>>> import numpy as np
>>> np.set_printoptions(suppress=True, linewidth=200)
>>> def rnd(a):
...     return np.round(a, 1) + 0
... 
>>> X = np.loadtxt("m.csv", delimiter=",")
>>> X
array([[ -1.,  -1.,  -1.,  -1.,  -1.,  -1.,  -1.,  -1.,  -1.,  -1.,  -1.,  -1.,  -1.,  -1.,  -1.,  -1.],
       [ -1.,  -2.,  -2.,  -2.,  -2.,  -2.,  -2.,  -2.,  -2.,  -2.,  -2.,  -2.,  -2.,  -2.,  -2.,  -2.],
       [ -1.,  -2.,  -3.,  -3.,  -3.,  -3.,  -3.,  -3.,  -3.,  -3.,  -3.,  -3.,  -3.,  -3.,  -3.,  -3.],
       [ -1.,  -2.,  -3.,  -4.,  -4.,  -4.,  -4.,  -4.,  -4.,  -4.,  -4.,  -4.,  -4.,  -4.,  -4.,  -4.],
       [ -1.,  -2.,  -3.,  -4.,  -5.,  -5.,  -5.,  -5.,  -5.,  -5.,  -5.,  -5.,  -5.,  -5.,  -5.,  -5.],
       [ -1.,  -2.,  -3.,  -4.,  -5.,  -6.,  -6.,  -6.,  -6.,  -6.,  -6.,  -6.,  -6.,  -6.,  -6.,  -6.],
       [ -1.,  -2.,  -3.,  -4.,  -5.,  -6.,  -7.,  -7.,  -7.,  -7.,  -7.,  -7.,  -7.,  -7.,  -7.,  -7.],
       [ -1.,  -2.,  -3.,  -4.,  -5.,  -6.,  -7.,  -8.,  -8.,  -8.,  -8.,  -8.,  -8.,  -8.,  -8.,  -8.],
       [ -1.,  -2.,  -3.,  -4.,  -5.,  -6.,  -7.,  -8.,  -9.,  -9.,  -9.,  -9.,  -9.,  -9.,  -9.,  -9.],
       [ -1.,  -2.,  -3.,  -4.,  -5.,  -6.,  -7.,  -8.,  -9., -10., -10., -10., -10., -10., -10., -10.],
       [ -1.,  -2.,  -3.,  -4.,  -5.,  -6.,  -7.,  -8.,  -9., -10., -11., -11., -11., -11., -11., -11.],
       [ -1.,  -2.,  -3.,  -4.,  -5.,  -6.,  -7.,  -8.,  -9., -10., -11., -12., -12., -12., -12., -12.],
       [ -1.,  -2.,  -3.,  -4.,  -5.,  -6.,  -7.,  -8.,  -9., -10., -11., -12., -13., -13., -13., -13.],
       [ -1.,  -2.,  -3.,  -4.,  -5.,  -6.,  -7.,  -8.,  -9., -10., -11., -12., -13., -14., -14., -14.],
       [ -1.,  -2.,  -3.,  -4.,  -5.,  -6.,  -7.,  -8.,  -9., -10., -11., -12., -13., -14., -15., -15.],
       [ -1.,  -2.,  -3.,  -4.,  -5.,  -6.,  -7.,  -8.,  -9., -10., -11., -12., -13., -14., -15., -16.]])
>>> f = np.array([0, 5, 2])
>>> np.polyval(f, X[14])
array([ -3.,  -8., -13., -18., -23., -28., -33., -38., -43., -48., -53., -58., -63., -68., -73., -73.])
>>> np.convolve(X[14], f)
array([   0.,   -5.,  -12.,  -19.,  -26.,  -33.,  -40.,  -47.,  -54.,  -61.,  -68.,  -75.,  -82.,  -89.,  -96., -103., -105.,  -30.])
>>> np.cross(X[14, :3], X[10, :3])
array([0., 0., 0.])
>>> mat = np.loadtxt("x.csv", delimiter=",")
>>> mat
array([[-1.5, -1.7, -1.5, -0.2, -0.3, -0.9, -0.8, -0.9, -0.5,  0.5,  1.2, -0.3,  0.4],
       [ 0.7, -0.9,  1.2,  2. ,  1. , -0.9, -1.1,  0.2, -0.9,  0.6, -2.5,  0.8, -0.6],
       [-0.8, -0.1,  1.8,  2.9, -0.3,  1.3, -0.6, -1. ,  0.7, -1.4, -2.1,  0.6,  1.5],
       [ 1.9,  0. , -0.1, -0.4, -0.4,  0.2,  0.2,  0.4,  0.8,  0.1, -2.8,  0.8,  1. ],
       [-1.7,  0.1,  0.6,  0.3, -1.7, -0.2, -2. , -1.5,  2. ,  1.8,  0.8, -0.5, -0.7],
       [-0.9, -0.7,  1.8,  0.3, -0.5, -0.4, -1. ,  0.2, -1.4,  0.8,  5. , -1.6, -1.2],
       [ 1.4, -1.4, -1.1,  1.1,  2.4, -2. ,  0.8, -0.8,  0.8, -0.4,  3.8, -1.4, -0.2],
       [ 0.5, -1.4,  0.3,  0.8, -1.2, -1.4, -0.1, -0.4,  0.3, -0.5, -2.9,  1. , -1.3],
       [ 2. ,  0.5,  1.7, -0.9,  2.4,  0.1, -0.1, -2.6,  1.1, -0.4, -7.6,  2.6,  0.5],
       [ 0. , -0.1,  0.8,  0.9,  0.1,  0.7,  1.6, -1.4,  1. ,  0.7,  3.2, -1. ,  0.4],
       [ 1.9,  0.7,  0.6, -0.2,  0.4, -0.5, -0.1,  0.3, -0.6, -1.2, -0.9,  0.3, -0.5],
       [ 1.3,  0.4,  0.3,  1.3, -1.8, -1.4,  0.8,  1. ,  0.9,  0.4, -1.7,  0.4, -0.6],
       [-0.3, -0.2, -0.5, -0.9, -1.3,  0. , -0.7,  0.8,  0.7,  0.3,  4.2, -1.3,  1. ],
       [-0.9, -0.4, -0.7,  1.9, -0.3,  1.6,  0.9,  1. , -1.6,  0.6,  3.6, -1.4, -0.2],
       [ 0.5, -0.2,  2.4, -0.3, -0.3,  1.5,  1.9, -0.5,  1.2, -1.1,  0.9, -0.4,  0.4],
       [ 0.1, -0.7, -0.4,  1. , -0.5,  1.5, -0.9,  0.8,  0.1,  0.7, -3.8,  1.4, -1.2],
       [-1.9, -0.6,  0.9, -0.6,  0.7,  0.5,  0. , -0.1,  0.7, -0.2, -3.3,  1.2, -0.2],
       [ 0.5,  0.5,  1.9,  0. , -0.1, -0.4, -0.4,  1.7,  0.5,  1.9, -2.4,  0.7,  1.9],
       [ 0.2, -0.8, -0.7,  0.4, -0.3, -0.2, -0.7, -1.7, -0.3,  1.3, -0.9,  0.2, -0.3],
       [-0.4,  1.1,  0.4,  1.2,  0.6, -2.2, -1.1,  0.4, -1.7, -0.8,  5.4, -1.7, -0.3],
       [-0.5,  0.8,  1.1,  0. ,  0.3,  1.8, -0.6,  0. ,  1.9,  0.8,  5.5, -1.8,  0.8],
       [-1.2, -1.1,  0.1, -0.8,  2.4, -0.4, -0.9, -0.9,  1. , -0.7, -2.3,  0.8, -1.9]])
>>> f = np.array([0, 2])
>>> rnd(np.correlate(mat[5], mat[2], "full"))
array([ -1.4,  -1.6,   4.2,   4.3,  -4. ,  -3.6,   1.4,  -1.1,  -1.7,   1.3,   6.8,   5.6, -10.4,  -4.2,   5.3, -10.6,  -1.6,   5.1,  -2.3,  14.8,   5.8,  -7.5,  -6. ,   1.4,   1. ])
>>> np.convolve(mat[5], f)
array([ 0. , -1.8, -1.4,  3.6,  0.6, -1. , -0.8, -2. ,  0.4, -2.8,  1.6, 10. , -3.2, -2.4])
